In [1]: import numpy as np

In [2]: import numpy.linalg as la

In [3]: np.set_printoptions(suppress=True, linewidth=100)

In [4]: def rd(a):
   ...:     return np.round(a, 3) + 0
   ...: 

In [5]: J = np.loadtxt("test15.csv", delimiter=",")

In [6]: J
Out[6]: 
array([[-4.98,  0.  , -4.  ,  4.  , -6.  , -8.  , -1.  , -7.  ,  9.  ,  8.  ,  1.  , -7.  , -3.  ,
         3.  ],
       [-3.  ,  9.02,  1.  ,  4.  ,  9.  , -4.  , -7.  ,  4.  , -8.  ,  7.  , -7.  ,  5.  ,  3.  ,
        -3.  ],
       [ 0.  , -4.  ,  0.02,  8.  , -3.  , -3.  ,  5.  , -8.  , -2.  ,  0.  , -9.  ,  0.  , -2.  ,
        -2.  ],
       [-7.  , -7.  , -9.  ,  5.02,  7.  , -3.  ,  8.  , -6.  , -2.  , -1.  ,  8.  ,  3.  ,  2.  ,
         4.  ],
       [ 1.  , -5.  ,  1.  , -3.  ,  6.02, -5.  , -4.  ,  1.  ,  8.  , -6.  ,  1.  ,  3.  ,  2.  ,
         7.  ],
       [-1.  , -8.  , -2.  , -1.  , -4.  ,  9.02,  1.  , -3.  , -3.  ,  4.  ,  7.  , -7.  , -1.  ,
         7.  ],
       [-5.  , -2.  ,  9.  ,  6.  ,  4.  ,  7.  , -8.98,  3.  ,  4.  ,  2.  ,  3.  , -2.  , -8.  ,
        -2.  ],
       [-3.  , -4.  , -3.  , -4.  ,  8.  ,  0.  , -9.  ,  3.02,  7.  , -7.  ,  1.  ,  9.  ,  4.  ,
         1.  ],
       [ 8.  , -5.  , -6.  ,  1.  ,  0.  ,  5.  , -5.  , -1.  , -1.98,  0.  ,  8.  ,  4.  ,  3.  ,
         7.  ],
       [ 4.  , -2.  , -5.  , -9.  , -6.  , -4.  , -4.  ,  4.  ,  9.  , -1.98,  6.  , -4.  , -4.  ,
         3.  ],
       [ 9.  ,  2.  ,  1.  , -3.  , -8.  , -5.  , -4.  ,  7.  ,  6.  ,  1.  ,  3.02, -1.  ,  7.  ,
         8.  ],
       [ 6.  ,  8.  ,  1.  , -3.  ,  8.  ,  4.  , -9.  , -4.  ,  3.  , -3.  , -3.  ,  1.02,  0.  ,
         2.  ],
       [ 8.  , -9.  ,  0.  , -2.  , -8.  , -2.  , -1.  , -4.  , -4.  , -8.  , -6.  ,  7.  ,  2.02,
         0.  ],
       [-5.  ,  0.  , -4.  ,  4.  , -6.  , -8.  , -1.  , -7.  ,  9.  ,  8.  ,  1.  , -7.  , -3.  ,
         3.02]])

In [7]: u = np.array([1, 0])

In [8]: np.cross(J[12, :3], J[8, :3])
Out[8]: array([54., 48., 32.])

In [9]: np.convolve(J[12], u)
Out[9]: 
array([ 8.  , -9.  ,  0.  , -2.  , -8.  , -2.  , -1.  , -4.  , -4.  , -8.  , -6.  ,  7.  ,  2.02,
        0.  ,  0.  ])

In [10]: np.polyval(u, J[12])
Out[10]: 
array([ 8.  , -9.  ,  0.  , -2.  , -8.  , -2.  , -1.  , -4.  , -4.  , -8.  , -6.  ,  7.  ,  2.02,
        0.  ])
